>>> import numpy as np
>>> np.set_printoptions(suppress=True, linewidth=160)
>>> A = np.array([[4, 5, 6, 7], [8, 9, 10, 11], [12, 13, 14, 15]])
>>> # null space of dimension 2
>>> left, sig, Vt = np.linalg.svd(A)
>>> evecs = Vt[:(sig > 1e-8).sum()]
>>> rng = np.random.default_rng(18)
>>> x = A[0] + 3 * A[1] + rng.integers(2) * np.eye(4)[0]
>>> print(x)
[29. 32. 36. 40.]
>>> print(np.linalg.matrix_rank(np.vstack([A, x])))
3
>>> print(np.round(np.diag(evecs.T @ evecs), 2))
[0.7 0.3 0.3 0.7]
>>> rk = np.linalg.matrix_rank(A)
>>> print(rk)
2
>>> N = np.linalg.svd(A)[2][rk:].T
>>> print([int(np.linalg.matrix_rank(A[:, :j + 1])) for j in range(4)])
[1, 2, 2, 2]
>>> print(np.round(N @ N.T, 2))
[[ 0.3 -0.4 -0.1  0.2]
 [-0.4  0.7 -0.2 -0.1]
 [-0.1 -0.2  0.7 -0.4]
 [ 0.2 -0.1 -0.4  0.3]]
>>> F = np.array([[-1.2, 0.2, -0.9],
...     [-1.2, 0.9, 0.6],
...     [0.4, -0.2, -0.3],
...     [0.4, 0.1, 0.5],
...     [0.3, -0.2, 0.2],
...     [0.3, -0.5, -0.9],
...     [-2.1, -1.6, -1.5],
...     [-1.1, 0.5, 1.0],
...     [-0.9, 0.5, 1.1],
...     [2.0, -2.0, -4.0],
...     [0.8, 0.9, -0.3],
...     [0.4, -1.3, 0.4],
...     [0.9, 0.2, -0.1],
...     [0.8, 1.1, 0.2],
...     [-2.3, 0.8, 0.1],
...     [-0.1, -0.2, -0.7],
...     [0.4, -1.7, 0.1]])
>>> basis = F[[6, 15]].astype(float)
>>> for _ in range(5):
...     labels = np.linalg.norm(F[:, None] - basis, axis=-1).argmin(axis=1)
...     basis = np.array([F[labels == j].mean(axis=0) for j in range(2)])
... 
>>> print(labels)
[1 1 1 1 1 1 0 1 1 1 1 1 1 1 1 1 1]
>>> print(np.abs(basis[1] - basis[0]).argmax())
0
>>> print(basis.round(2))
[[-2.1  -1.6  -1.5 ]
 [-0.01 -0.06 -0.19]]
>>> other = basis / np.linalg.norm(basis, axis=1, keepdims=True)
>>> C2 = other @ other.T
>>> print(np.argwhere(np.triu(np.abs(C2) > 0.95, 1)))
[]
>>> print((np.abs(C2) > 0.9).astype(int))
[[1 0]
 [0 1]]
>>> print((C2 - 2 * np.eye(2)).round(6).argmax(axis=1))
[1 0]
>>> print(np.round(np.degrees(np.arccos(np.clip(C2[0, 1], -1, 1))), 2))
49.73
